% ipython --no-banner

In [1]: import numpy as np

In [2]: from numpy import linalg as LA

In [3]: np.set_printoptions(suppress=True, linewidth=140)

In [4]: def rnd(a):
   ...:     return np.round(a, 2) + 0
   ...: 

In [5]: m1 = np.load("mat.npy")

In [6]: print(m1)
[[-0.98 -3.    1.    2.  ]
 [ 2.   -1.98 -3.    0.  ]
 [ 3.    2.   -0.98 -3.  ]
 [-1.   -3.    1.    2.02]]

In [7]: print(rnd(LA.eigvals(m1)))
[-1.23+3.27j -1.23-3.27j  0.51+0.j    0.02+0.j  ]

In [8]: print(rnd(LA.det(2 * m1)), rnd(LA.det(m1)))
1.99 0.12

In [9]: print(rnd(np.poly(m1)))
[ 1.    1.92 10.88 -6.44  0.12]

In [10]: print(np.kron(np.eye(2, dtype=int), m1))
[[-0.98 -3.    1.    2.   -0.   -0.    0.    0.  ]
 [ 2.   -1.98 -3.    0.    0.   -0.   -0.    0.  ]
 [ 3.    2.   -0.98 -3.    0.    0.   -0.   -0.  ]
 [-1.   -3.    1.    2.02 -0.   -0.    0.    0.  ]
 [-0.   -0.    0.    0.   -0.98 -3.    1.    2.  ]
 [ 0.   -0.   -0.    0.    2.   -1.98 -3.    0.  ]
 [ 0.    0.   -0.   -0.    3.    2.   -0.98 -3.  ]
 [-0.   -0.    0.    0.   -1.   -3.    1.    2.02]]

In [11]: print(rnd(LA.det(m1.T)))
0.12

In [12]: print(rnd(np.einsum("ij,ji->", m1, m1)))
-18.08

In [13]: print(rnd(LA.eigvals(m1).sum().real))
-1.92

In [14]: def softmax(z):
    ...:     e = np.exp(z - z.max(axis=-1, keepdims=True))
    ...:     return e / e.sum(axis=-1, keepdims=True)
    ...: 

In [15]: print(rnd(softmax(m1).sum(axis=1)))
[1. 1. 1. 1.]

In [16]: print(rnd(softmax(m1[2])))
[0.72 0.26 0.01 0.  ]

In [17]: print(rnd(softmax(10 * m1[2])))
[1. 0. 0. 0.]

In [18]: print(rnd(softmax(m1[2] + 3)))
[0.72 0.26 0.01 0.  ]

In [19]: scores = m1 @ m1.T / np.sqrt(4)

In [20]: print(rnd(softmax(scores)[2] @ m1))
[ 3.    2.   -0.98 -3.  ]

In [21]: print(rnd(softmax(scores + np.triu(np.full(scores.shape, -np.inf), 1))))
[[1.   0.   0.   0.  ]
 [0.   1.   0.   0.  ]
 [0.   0.   1.   0.  ]
 [0.49 0.   0.   0.51]]

In [22]: print(softmax(scores).round(6).argmax(axis=1))
[3 1 2 3]

In [23]: print(rnd(softmax(scores)))
[[0.49 0.   0.   0.51]
 [0.   1.   0.   0.  ]
 [0.   0.   1.   0.  ]
 [0.49 0.   0.   0.51]]

In [24]: A2 = np.array([[1, 1], [1, -1]])

In [25]: rng = np.random.default_rng(474)

In [26]: W0 = np.kron(A2, np.kron(A2, A2))[rng.permutation(8)][:3]

In [27]: print(W0)
[[ 1  1 -1 -1 -1 -1  1  1]
 [ 1 -1  1 -1  1 -1  1 -1]
 [ 1 -1 -1  1  1 -1 -1  1]]

In [28]: left, sv, vt = LA.svd(m1)

In [29]: print(rnd(sv))
[7.04 4.27 1.46 0.  ]

In [30]: A2 = left[:, :3] @ np.diag(sv[:3]) @ vt[:3]

In [31]: print(rnd(LA.norm(m1 - A2, 2)), rnd(sv[3]))
0.0 0.0

In [32]: print(rnd(LA.norm(m1 - A2) / LA.norm(m1)))
0.0

In [33]: print(rnd(A2))
[[-0.98 -3.    1.    2.  ]
 [ 2.   -1.98 -3.    0.  ]
 [ 3.    2.   -0.98 -3.  ]
 [-1.   -3.    1.    2.02]]

In [34]: print(rnd(np.abs(m1 - A2).max()))
0.0

In [35]: print(LA.matrix_rank(A2))
3

In [36]: A2 = W0[0, 0] * W0[1:] - np.outer(W0[1:, 0], W0[0])

In [37]: print(A2)
[[ 0 -2  2  0  2  0  0 -2]
 [ 0 -2  0  2  2  0 -2  0]]

In [38]: print(np.flatnonzero(~A2.round(6).any(axis=1)))
[]

In [39]: print(LA.matrix_rank(A2), LA.matrix_rank(W0))
2 3

In [40]: Z = 10 * np.array([[0.3, -1.7, -0.5], [0.2, -0.1, -0.2]])

In [41]: lab = rng.integers(0, 2, 19)

In [42]: mat = Z[lab] + rng.normal(size=(19, 3))

In [43]: print(rnd(mat))
[[  1.85  -0.93  -2.21]
 [  1.66 -17.06  -4.84]
 [  1.72  -0.28  -1.12]
 [  1.16  -1.4   -2.49]
 [  3.46  -3.77  -3.15]
 [  2.22  -1.94  -2.99]
 [  1.99 -18.19  -6.32]
 [  2.23  -1.67  -1.97]
 [  2.53  -1.54  -2.58]
 [  2.33  -1.11  -3.4 ]
 [  2.73 -18.11  -5.75]
 [  2.16   0.43  -1.35]
 [  2.24 -15.87  -3.81]
 [  3.13 -15.79  -7.35]
 [  2.13  -2.38  -2.04]
 [  2.8   -0.91  -0.92]
 [  3.19 -18.11  -6.13]
 [  0.98   0.8   -0.86]
 [  0.98 -17.41  -6.2 ]]

In [44]: Xc = (mat - mat.mean(axis=0)) / mat.std(axis=0)

In [45]: print(np.argwhere(np.abs(Xc) > 2))
[]

In [46]: print(rnd(Xc.std(axis=0)))
[1. 1. 1.]

In [47]: b = LA.lstsq(np.delete(Xc, 2, axis=1), Xc[:, 2])[0]

In [48]: print(np.abs(b).argmax())
1

In [49]: J = np.load("dump.npy")

In [50]: print(J)
[[3 3 3]
 [3 6 6]
 [3 6 9]]

In [51]: # symmetric

In [52]: O = J.astype(float).copy()

In [53]: for j in range(3):
    ...:     O[:, j] -= O[:, :j] @ (O[:, :j].T @ O[:, j])
    ...:     O[:, j] /= LA.norm(O[:, j])
    ...: 

In [54]: print(rnd(O))
[[ 0.58 -0.82  0.  ]
 [ 0.58  0.41 -0.71]
 [ 0.58  0.41  0.71]]

In [55]: print(rnd(O.T @ O))
[[1. 0. 0.]
 [0. 1. 0.]
 [0. 0. 1.]]

In [56]: vals, vecs = LA.eigh(J)

In [57]: x0 = np.array([-3, 0, 1])

In [58]: print(rnd(vecs * np.sqrt(vals) @ vecs.T))
[[1.51 0.67 0.52]
 [0.67 2.03 1.19]
 [0.52 1.19 2.7 ]]

In [59]: print(rnd(LA.eigvalsh(J[1:, 1:])))
[ 1.32 13.68]

In [60]: print(x0 @ J @ x0)
18

In [61]: arr = np.load("layer0.npy")

In [62]: print(rnd(arr))
[[  1.28  -1.1  -19.93]
 [ -2.42  -2.18 -19.73]
 [ 14.13   3.16 -13.8 ]
 [-19.09  -5.77  -1.55]
 [ 17.94   5.81   6.67]
 [  0.13   1.52  19.94]
 [ 18.7    5.18  -4.83]
 [ -4.25   0.19  19.54]
 [-13.56  -2.95  14.4 ]
 [  3.35  -0.47 -19.71]
 [ 19.17   5.6   -1.08]
 [-17.64  -4.62   8.22]
 [ -8.34  -3.79 -17.78]
 [-18.86  -5.83  -3.19]
 [ 18.64   5.84   4.3 ]
 [  7.09   3.46  18.38]
 [-12.29  -2.49  15.58]
 [  2.65   2.25  19.7 ]
 [ 16.1    3.94 -11.19]
 [-11.77  -4.63 -15.5 ]
 [-14.82  -5.3  -12.34]
 [ -8.45  -1.16  18.09]
 [-18.93  -5.82  -2.81]
 [ 13.1    4.94  14.28]
 [  0.51   1.63  19.93]
 [ -3.95  -2.61 -19.43]
 [-17.15  -4.39   9.3 ]]

In [63]: rk = LA.matrix_rank(arr)

In [64]: print(rk)
2

In [65]: N = LA.svd(arr)[2][rk:].T

In [66]: print(LA.matrix_rank(arr.T @ arr), LA.matrix_rank(arr @ arr.T))
2 2

In [67]: print(rnd(N @ N.T))
[[ 0.08 -0.27  0.02]
 [-0.27  0.91 -0.07]
 [ 0.02 -0.07  0.01]]

In [68]: print([int(LA.matrix_rank(arr[:, :j + 1])) for j in range(3)])
[1, 2, 2]

In [69]: left, sv, vt = LA.svd(arr)

In [70]: print(np.argmax(sv[:-1] / (sv[1:] + 1e-6)) + 1)
2

In [71]: print(rnd(sv))
[75.84 71.05  0.  ]

In [72]: A2 = left[:, :2] @ np.diag(sv[:2]) @ vt[:2]

In [73]: print(LA.matrix_rank(arr, rtol=0.05))
2

In [74]: print(rnd(LA.norm(arr - A2) / LA.norm(arr)))
0.0

In [75]: print(rnd(A2))
[[  1.28  -1.1  -19.93]
 [ -2.42  -2.18 -19.73]
 [ 14.13   3.16 -13.8 ]
 [-19.09  -5.77  -1.55]
 [ 17.94   5.81   6.67]
 [  0.13   1.52  19.94]
 [ 18.7    5.18  -4.83]
 [ -4.25   0.19  19.54]
 [-13.56  -2.95  14.4 ]
 [  3.35  -0.47 -19.71]
 [ 19.17   5.6   -1.08]
 [-17.64  -4.62   8.22]
 [ -8.34  -3.79 -17.78]
 [-18.86  -5.83  -3.19]
 [ 18.64   5.84   4.3 ]
 [  7.09   3.46  18.38]
 [-12.29  -2.49  15.58]
 [  2.65   2.25  19.7 ]
 [ 16.1    3.94 -11.19]
 [-11.77  -4.63 -15.5 ]
 [-14.82  -5.3  -12.34]
 [ -8.45  -1.16  18.09]
 [-18.93  -5.82  -2.81]
 [ 13.1    4.94  14.28]
 [  0.51   1.63  19.93]
 [ -3.95  -2.61 -19.43]
 [-17.15  -4.39   9.3 ]]

In [76]: print(rnd(LA.norm(arr - A2, 2)), rnd(sv[2]))
0.0 0.0

In [77]: Z = arr[[21, 7]].astype(float)

In [78]: for _ in range(4):
    ...:     lab = LA.norm(arr[:, None] - Z, axis=-1).argmin(axis=1)
    ...:     Z = np.array([arr[lab == j].mean(axis=0) for j in range(2)])
    ...: 

In [79]: print(lab)
[0 0 1 0 1 1 1 1 0 0 1 0 0 0 1 1 0 1 1 0 0 1 0 1 1 0 0]

In [80]: print(np.abs(Z[1] - Z[0]).argmax())
0

In [81]: print(np.bincount(lab))
[14 13]

In [82]: print(rnd(Z[1] - Z[0]))
[19.89  6.97 14.49]

In [83]: F = np.loadtxt("sample7.csv", delimiter=",")

In [84]: print(rnd(F))
[[ 0.94 -0.29 -0.17]
 [-0.29 -0.43 -0.86]
 [-0.17 -0.86  0.49]]

In [85]: # columns are unit length and at right angles

In [86]: A2 = np.array([[-6, 8, 6], [-9, 5, 9]])

In [87]: Z = np.kron(A2, F)

In [88]: print(rnd(LA.norm(Z, 2)), rnd(LA.norm(A2, 2) * LA.norm(F, 2)))
17.65 17.65

In [89]: print(LA.matrix_rank(Z))
6

In [90]: print(rnd(LA.norm(F, axis=0)))
[1. 1. 1.]

In [91]: print(rnd(LA.norm(F, axis=1)))
[1. 1. 1.]

In [92]: print(rnd(LA.norm(F[2], 1)), rnd(LA.norm(F[2], np.inf)))
1.51 0.86

In [93]: print(F[2] @ F[1])
0.0

In [94]: print(rnd(LA.norm(F) ** 2 / LA.norm(F, 2) ** 2))
3.0

In [95]: print(rnd(LA.norm(F[2] - F[1])))
1.41

In [96]: x0 = np.array([1, 0, 1])

In [97]: target = F @ x0

In [98]: b, lr = np.zeros(3), 1 / LA.norm(F, 2) ** 2

In [99]: for i in range(30):
    ...:     b -= lr * F.T @ (F @ b - target)
    ...:     if i % 5 == 0: print(i, round(LA.norm(F @ b - target), 2))
    ...: 
0 0.0
5 0.0
10 0.0
15 0.0
20 0.0
25 0.0

In [100]: print(rnd(b))
[1. 0. 1.]

In [101]: O, vecs = LA.qr(F[:, :1])[0], LA.qr(F[:, 1:])[0]

In [102]: sv = LA.svd(O.T @ vecs, compute_uv=False)

In [103]: print(rnd(LA.norm(O @ O.T - vecs @ vecs.T, 2)))
1.0

In [104]: print(np.degrees(np.arccos(sv.clip(0, 1))))
[90.]

In [105]: print(rnd(sv))
[0.]

In [106]: print(rnd(LA.pinv(F)))
[[ 0.94 -0.29 -0.17]
 [-0.29 -0.43 -0.86]
 [-0.17 -0.86  0.49]]

In [107]: print(rnd(LA.svd(F, compute_uv=False)))
[1. 1. 1.]

In [108]: X = np.loadtxt("arr.csv", delimiter=",")

In [109]: print(rnd(X))
[[ 1.    0.    0.    0.  ]
 [ 0.    1.    0.    0.  ]
 [ 0.    0.   -0.5   0.87]
 [ 0.    0.   -0.87 -0.5 ]]

In [110]: A2 = X / LA.norm(X, axis=1, keepdims=True)

In [111]: cov = A2 @ A2.T

In [112]: print(np.argwhere(np.triu(np.abs(cov) > 0.95, 1)))
[]

In [113]: print(rnd(cov))
[[1. 0. 0. 0.]
 [0. 1. 0. 0.]
 [0. 0. 1. 0.]
 [0. 0. 0. 1.]]

In [114]: print((cov - 2 * np.eye(4)).round(6).argmax(axis=1))
[1 0 0 0]

In [115]: print((np.abs(cov) > 0.9).astype(int))
[[1 0 0 0]
 [0 1 0 0]
 [0 0 1 0]
 [0 0 0 1]]

In [116]: print(cov[1])
[0. 1. 0. 0.]

In [117]: print(rnd(LA.norm(X, axis=0)))
[1. 1. 1. 1.]

In [118]: print(rnd(X @ X.T))
[[1. 0. 0. 0.]
 [0. 1. 0. 0.]
 [0. 0. 1. 0.]
 [0. 0. 0. 1.]]

In [119]: print(rnd(softmax(X[0])))
[0.48 0.17 0.17 0.17]

In [120]: print(rnd(softmax(X).sum(axis=1)))
[1. 1. 1. 1.]

In [121]: print(rnd(softmax(X[0] + -2)))
[0.48 0.17 0.17 0.17]

In [122]: print(rnd(softmax(10 * X[0])))
[1. 0. 0. 0.]

In [123]: scores = X @ X.T / np.sqrt(4)

In [124]: print(rnd(softmax(scores + np.triu(np.full(scores.shape, -np.inf), 1))))
[[1.   0.   0.   0.  ]
 [0.38 0.62 0.   0.  ]
 [0.27 0.27 0.45 0.  ]
 [0.22 0.22 0.22 0.35]]

In [125]: print(rnd(softmax(scores)))
[[0.35 0.22 0.22 0.22]
 [0.22 0.35 0.22 0.22]
 [0.22 0.22 0.35 0.22]
 [0.22 0.22 0.22 0.35]]

In [126]: O, vecs = LA.qr(X[:, :1])[0], LA.qr(X[:, 1:])[0]

In [127]: sv = LA.svd(O.T @ vecs, compute_uv=False)

In [128]: print(np.degrees(np.arccos(sv.clip(0, 1))))
[90.]

In [129]: print((sv > 0.9).sum())
0

In [130]: print(rnd(sv))
[0.]

In [131]: data = np.load("x.npy")

In [132]: print(data)
[[ 0 -1  3]
 [ 0  0  0]
 [ 0  0  0]]

In [133]: # row 2 repeats row 1

In [134]: left, sv, vt = LA.svd(data)

In [135]: print(np.argmax(sv[:-1] / (sv[1:] + 1e-6)) + 1)
1

In [136]: A2 = left[:, :1] @ np.diag(sv[:1]) @ vt[:1]

In [137]: print(rnd(LA.norm(data - A2, 2)), sv[1])
0.0 0.0

In [138]: print(rnd(np.abs(data - A2).max()))
0.0

In [139]: print(LA.matrix_rank(A2))
1

In [140]: print(LA.matrix_rank(data, rtol=0.05))
1
